% python3 -q
>>> import numpy as np
>>> np.set_printoptions(suppress=True, linewidth=200)
>>> X = np.load("case7.npy")
>>> X
array([[-5,  0,  0,  0,  0,  0,  0],
       [ 0,  5,  0,  2,  0,  0,  0],
       [ 0,  0,  0,  3,  0,  0,  0],
       [ 0,  0,  0,  4,  0,  0,  0],
       [ 0,  0, -2,  0,  3,  0,  0],
       [ 0,  3,  0,  0,  0,  0,  0],
       [-4,  0,  0,  0,  3,  0,  5],
       [ 0,  0,  0,  0,  0, -3,  4],
       [ 0, -2,  0, -1,  0,  0,  1],
       [ 0,  1,  0,  0,  0,  0,  0],
       [ 0,  5,  2,  0,  0,  0,  0],
       [ 0,  3,  0,  0,  0, -3,  0]])
>>> hat = X @ np.linalg.solve(X.T @ X, X.T)
>>> np.round(np.linalg.eigvalsh(hat), 3) + 0
array([0., 0., 0., 0., 0., 1., 1., 1., 1., 1., 1., 1.])
>>> np.trace(hat)
np.float64(7.0)
>>> np.linalg.matrix_rank(np.eye(12) - hat)
np.int64(5)
>>> np.round(np.diag(hat), 3)
array([0.901, 0.695, 0.339, 0.602, 0.845, 0.278, 0.845, 0.756, 0.108, 0.031, 0.845, 0.756])
>>> np.allclose(hat @ hat, hat)
True
>>> q, r_ = np.linalg.qr(X)
>>> q.shape, r_.shape
((12, 7), (7, 7))
>>> np.round(np.abs(np.diag(r_)), 3)
array([6.403, 8.544, 2.575, 5.255, 2.996, 4.047, 3.353])
>>> np.round(abs(r_[0, 0]), 3), round(float(np.linalg.norm(X[:, 0])), 3)
(np.float64(6.403), 6.403)
>>> np.diff(X, axis=0)
array([[ 5,  5,  0,  2,  0,  0,  0],
       [ 0, -5,  0,  1,  0,  0,  0],
       [ 0,  0,  0,  1,  0,  0,  0],
       [ 0,  0, -2, -4,  3,  0,  0],
       [ 0,  3,  2,  0, -3,  0,  0],
       [-4, -3,  0,  0,  3,  0,  5],
       [ 4,  0,  0,  0, -3, -3, -1],
       [ 0, -2,  0, -1,  0,  3, -3],
       [ 0,  3,  0,  1,  0,  0, -1],
       [ 0,  4,  2,  0,  0,  0,  0],
       [ 0, -2, -2,  0,  0, -3,  0]])
>>> np.count_nonzero(X)
np.int64(21)
>>> round(float(np.linalg.norm(X)), 3)
15.166
>>> X - X[0]
array([[ 0,  0,  0,  0,  0,  0,  0],
       [ 5,  5,  0,  2,  0,  0,  0],
       [ 5,  0,  0,  3,  0,  0,  0],
       [ 5,  0,  0,  4,  0,  0,  0],
       [ 5,  0, -2,  0,  3,  0,  0],
       [ 5,  3,  0,  0,  0,  0,  0],
       [ 1,  0,  0,  0,  3,  0,  5],
       [ 5,  0,  0,  0,  0, -3,  4],
       [ 5, -2,  0, -1,  0,  0,  1],
       [ 5,  1,  0,  0,  0,  0,  0],
       [ 5,  5,  2,  0,  0,  0,  0],
       [ 5,  3,  0,  0,  0, -3,  0]])
>>> np.abs(X).max()
np.int64(5)
>>> q, evecs = np.linalg.qr(X[:, :5])[0], np.linalg.qr(X[:, 5:])[0]
>>> sv = np.linalg.svd(q.T @ evecs, compute_uv=False)
>>> (sv > 0.9).sum()
np.int64(0)
>>> sv.round(3)
array([0.822, 0.267])
>>> round(np.linalg.norm(q @ q.T - evecs @ evecs.T, 2), 3)
np.float64(1.0)
>>> vec = np.array([-4, -5, -1, 3, 0, 4, 2])
>>> y = X @ vec
>>> y
array([ 20, -19,   9,  12,   2, -15,  26,  -4,   9,  -5, -27, -27])
>>> rng = np.random.default_rng(806684)
>>> y = y + 0.02 * rng.normal(size=12)
>>> y.round(3)
array([ 20.01 , -19.02 ,   8.98 ,  11.986,   2.012, -14.989,  25.946,  -3.985,   8.955,  -4.985, -26.988, -26.988])
>>> b, *_ = np.linalg.lstsq(X, y)
>>> np.round(np.linalg.norm(y - X @ b), 3)
np.float64(0.058)
>>> [round(float(np.linalg.norm(np.linalg.solve(X.T @ X + lam * np.eye(7), X.T @ y))), 2) for lam in (0, 1, 10, 100)]
[8.42, 8.1, 6.63, 2.79]
>>> arr = np.array([[-1, 0, 1, 2, 3],
...     [4, 5, 6, 7, 8],
...     [9, 10, 11, 12, 13],
...     [14, 15, 16, 17, 18],
...     [19, 20, 21, 22, 23],
...     [24, 25, 26, 27, 28],
...     [29, 30, 31, 32, 33],
...     [34, 35, 36, 37, 38],
...     [39, 40, 41, 42, 43],
...     [44, 45, 46, 47, 48],
...     [49, 50, 51, 52, 53],
...     [54, 55, 56, 57, 58]])
>>> Xc = arr - arr.mean(axis=0)
>>> Uu, sv, Vt = np.linalg.svd(Xc, full_matrices=False)
>>> round((sv ** 2).sum() ** 2 / (sv ** 4).sum(), 3)
np.float64(1.0)
>>> np.abs(Vt[0]).argmax()
np.int64(0)
>>> Xc.mean(axis=0)
array([0., 0., 0., 0., 0.])
>>> np.round(Vt[0] * np.sign(Vt[0, np.abs(Vt[0]).argmax()]), 3)
array([0.447, 0.447, 0.447, 0.447, 0.447])
>>> out = arr / np.linalg.norm(arr, axis=1, keepdims=True)
>>> gram = out @ out.T
>>> np.round(np.linalg.norm(out, axis=1), 3)
array([1., 1., 1., 1., 1., 1., 1., 1., 1., 1., 1., 1.])
>>> np.argwhere(np.triu(np.abs(gram) > 0.95, 1))
array([[ 1,  2],
       [ 1,  3],
       [ 1,  4],
       [ 1,  5],
       [ 1,  6],
       [ 1,  7],
       [ 1,  8],
       [ 1,  9],
       [ 1, 10],
       [ 1, 11],
       [ 2,  3],
       [ 2,  4],
       [ 2,  5],
       [ 2,  6],
       [ 2,  7],
       [ 2,  8],
       [ 2,  9],
       [ 2, 10],
       [ 2, 11],
       [ 3,  4],
       [ 3,  5],
       [ 3,  6],
       [ 3,  7],
       [ 3,  8],
       [ 3,  9],
       [ 3, 10],
       [ 3, 11],
       [ 4,  5],
       [ 4,  6],
       [ 4,  7],
       [ 4,  8],
       [ 4,  9],
       [ 4, 10],
       [ 4, 11],
       [ 5,  6],
       [ 5,  7],
       [ 5,  8],
       [ 5,  9],
       [ 5, 10],
       [ 5, 11],
       [ 6,  7],
       [ 6,  8],
       [ 6,  9],
       [ 6, 10],
       [ 6, 11],
       [ 7,  8],
       [ 7,  9],
       [ 7, 10],
       [ 7, 11],
       [ 8,  9],
       [ 8, 10],
       [ 8, 11],
       [ 9, 10],
       [ 9, 11],
       [10, 11]])
>>> (np.abs(gram) > 0.9).astype(int)
array([[1, 0, 0, 0, 0, 0, 0, 0, 0, 0, 0, 0],
       [0, 1, 1, 1, 1, 1, 1, 1, 1, 1, 1, 1],
       [0, 1, 1, 1, 1, 1, 1, 1, 1, 1, 1, 1],
       [0, 1, 1, 1, 1, 1, 1, 1, 1, 1, 1, 1],
       [0, 1, 1, 1, 1, 1, 1, 1, 1, 1, 1, 1],
       [0, 1, 1, 1, 1, 1, 1, 1, 1, 1, 1, 1],
       [0, 1, 1, 1, 1, 1, 1, 1, 1, 1, 1, 1],
       [0, 1, 1, 1, 1, 1, 1, 1, 1, 1, 1, 1],
       [0, 1, 1, 1, 1, 1, 1, 1, 1, 1, 1, 1],
       [0, 1, 1, 1, 1, 1, 1, 1, 1, 1, 1, 1],
       [0, 1, 1, 1, 1, 1, 1, 1, 1, 1, 1, 1],
       [0, 1, 1, 1, 1, 1, 1, 1, 1, 1, 1, 1]])
>>> C = arr[[1, 4]].astype(float)
>>> for _ in range(3):
...     lab = np.linalg.norm(arr[:, None] - C, axis=-1).argmin(axis=1)
...     C = np.array([arr[lab == j].mean(axis=0) for j in range(2)])
... 
>>> lab
array([0, 0, 0, 0, 0, 0, 1, 1, 1, 1, 1, 1])
>>> np.bincount(lab)
array([6, 6])
>>> np.abs(C[1] - C[0]).argmax()
np.int64(0)
>>> C[1] - C[0]
array([30., 30., 30., 30., 30.])
>>> A = np.load("w.npy")
>>> A
array([[  0.141,   0.004,  -0.014,   0.004,   0.041,   0.038,  -0.076,   0.097,   0.048,   0.041,  -0.007],
       [ 15.303,   4.614,  -0.048,   0.046,   0.907,  -1.767,  -7.253,   0.874,   0.945,  13.535,   9.027],
       [ 15.326,   4.525,   0.043,   0.   ,   0.922,  -1.818,  -7.198,   0.935,   0.932,  13.494,   9.043],
       [  6.727,   2.079,   0.035,  -0.012,   0.488,  -0.773,  -3.126,   0.429,   0.346,   6.019,   3.962],
       [ -0.007,   0.05 ,  -0.003,   0.09 ,  -0.019,   0.046,   0.014,   0.033,   0.062,   0.003,  -0.056],
       [ 13.612,   3.962,  -0.015,  -0.021,   0.822,  -1.603,  -6.378,   0.756,   0.788,  11.952,   7.943],
       [-13.499,  -4.038,  -0.066,  -0.091,  -0.734,   1.53 ,   6.41 ,  -0.835,  -0.809, -11.864,  -7.905],
       [ 15.321,   4.457,  -0.01 ,  -0.078,   0.967,  -1.913,  -7.232,   0.882,   0.952,  13.513,   8.923],
       [ 15.226,   4.456,   0.041,  -0.061,   0.899,  -1.748,  -7.199,   0.972,   0.819,  13.553,   9.003],
       [ -8.534,  -2.528,  -0.002,   0.066,  -0.499,   0.952,   4.096,  -0.496,  -0.468,  -7.498,  -5.061],
       [ -0.046,   0.033,   0.008,  -0.077,   0.028,  -0.014,   0.04 ,   0.008,  -0.003,  -0.076,  -0.047]])
>>> out = A + rng.integers(-2, 3, (11, 1)) @ rng.integers(-2, 3, (1, 11))
>>> out.round(3)
array([[ -1.859,   4.004,  -0.014,  -1.996,  -3.959,   2.038,   3.924,  -1.903,  -1.952,   2.041,   3.993],
       [ 15.303,   4.614,  -0.048,   0.046,   0.907,  -1.767,  -7.253,   0.874,   0.945,  13.535,   9.027],
       [ 13.326,   8.525,   0.043,  -2.   ,  -3.078,   0.182,  -3.198,  -1.065,  -1.068,  15.494,  13.043],
       [  5.727,   4.079,   0.035,  -1.012,  -1.512,   0.227,  -1.126,  -0.571,  -0.654,   7.019,   5.962],
       [ -0.007,   0.05 ,  -0.003,   0.09 ,  -0.019,   0.046,   0.014,   0.033,   0.062,   0.003,  -0.056],
       [ 14.612,   1.962,  -0.015,   0.979,   2.822,  -2.603,  -8.378,   1.756,   1.788,  10.952,   5.943],
       [-15.499,  -0.038,  -0.066,  -2.091,  -4.734,   3.53 ,  10.41 ,  -2.835,  -2.809,  -9.864,  -3.905],
       [ 15.321,   4.457,  -0.01 ,  -0.078,   0.967,  -1.913,  -7.232,   0.882,   0.952,  13.513,   8.923],
       [ 17.226,   0.456,   0.041,   1.939,   4.899,  -3.748, -11.199,   2.972,   2.819,  11.553,   5.003],
       [-10.534,   1.472,  -0.002,  -1.934,  -4.499,   2.952,   8.096,  -2.496,  -2.468,  -5.498,  -1.061],
       [  0.954,  -1.967,   0.008,   0.923,   2.028,  -1.014,  -1.96 ,   1.008,   0.997,  -1.076,  -2.047]])
>>> np.abs(out - A).sum(axis=1)
array([28.,  0., 28., 14.,  0., 14., 28.,  0., 28., 28., 14.])
>>> np.round(np.linalg.svd(out - A, compute_uv=False), 3) + 0
array([22.494,  0.   ,  0.   ,  0.   ,  0.   ,  0.   ,  0.   ,  0.   ,  0.   ,  0.   ,  0.   ])
